>>> import numpy as np
>>> np.set_printoptions(precision=4, suppress=True, linewidth=200, sign=" ")
>>> rng = np.random.default_rng(952819)
>>> idx = rng.integers(0, 2, 11)
>>> feats = (idx[:, None] == idx) * 4 + np.eye(11)
>>> print(feats)
[[ 5.  0.  0.  4.  0.  4.  4.  0.  0.  4.  0.]
 [ 0.  5.  4.  0.  4.  0.  0.  4.  4.  0.  4.]
 [ 0.  4.  5.  0.  4.  0.  0.  4.  4.  0.  4.]
 [ 4.  0.  0.  5.  0.  4.  4.  0.  0.  4.  0.]
 [ 0.  4.  4.  0.  5.  0.  0.  4.  4.  0.  4.]
 [ 4.  0.  0.  4.  0.  5.  4.  0.  0.  4.  0.]
 [ 4.  0.  0.  4.  0.  4.  5.  0.  0.  4.  0.]
 [ 0.  4.  4.  0.  4.  0.  0.  5.  4.  0.  4.]
 [ 0.  4.  4.  0.  4.  0.  0.  4.  5.  0.  4.]
 [ 4.  0.  0.  4.  0.  4.  4.  0.  0.  5.  0.]
 [ 0.  4.  4.  0.  4.  0.  0.  4.  4.  0.  5.]]
>>> # 2 groups of indices that never mix
>>> idx = rng.permutation(11)
>>> print(idx)
[  5   6   0   8   4  10   2   9   1   3   7]
>>> out = feats[idx][:, idx]
>>> print(np.allclose(out, feats))
False
>>> print(np.trace(out))
55.0
>>> print(np.round(np.linalg.det(out), 4), round(float(np.linalg.det(feats[idx])), 4))
525.0 -525.0
>>> print(out)
[[ 5.  4.  4.  0.  0.  0.  0.  4.  0.  4.  0.]
 [ 4.  5.  4.  0.  0.  0.  0.  4.  0.  4.  0.]
 [ 4.  4.  5.  0.  0.  0.  0.  4.  0.  4.  0.]
 [ 0.  0.  0.  5.  4.  4.  4.  0.  4.  0.  4.]
 [ 0.  0.  0.  4.  5.  4.  4.  0.  4.  0.  4.]
 [ 0.  0.  0.  4.  4.  5.  4.  0.  4.  0.  4.]
 [ 0.  0.  0.  4.  4.  4.  5.  0.  4.  0.  4.]
 [ 4.  4.  4.  0.  0.  0.  0.  5.  0.  4.  0.]
 [ 0.  0.  0.  4.  4.  4.  4.  0.  5.  0.  4.]
 [ 4.  4.  4.  0.  0.  0.  0.  4.  0.  5.  0.]
 [ 0.  0.  0.  4.  4.  4.  4.  0.  4.  0.  5.]]
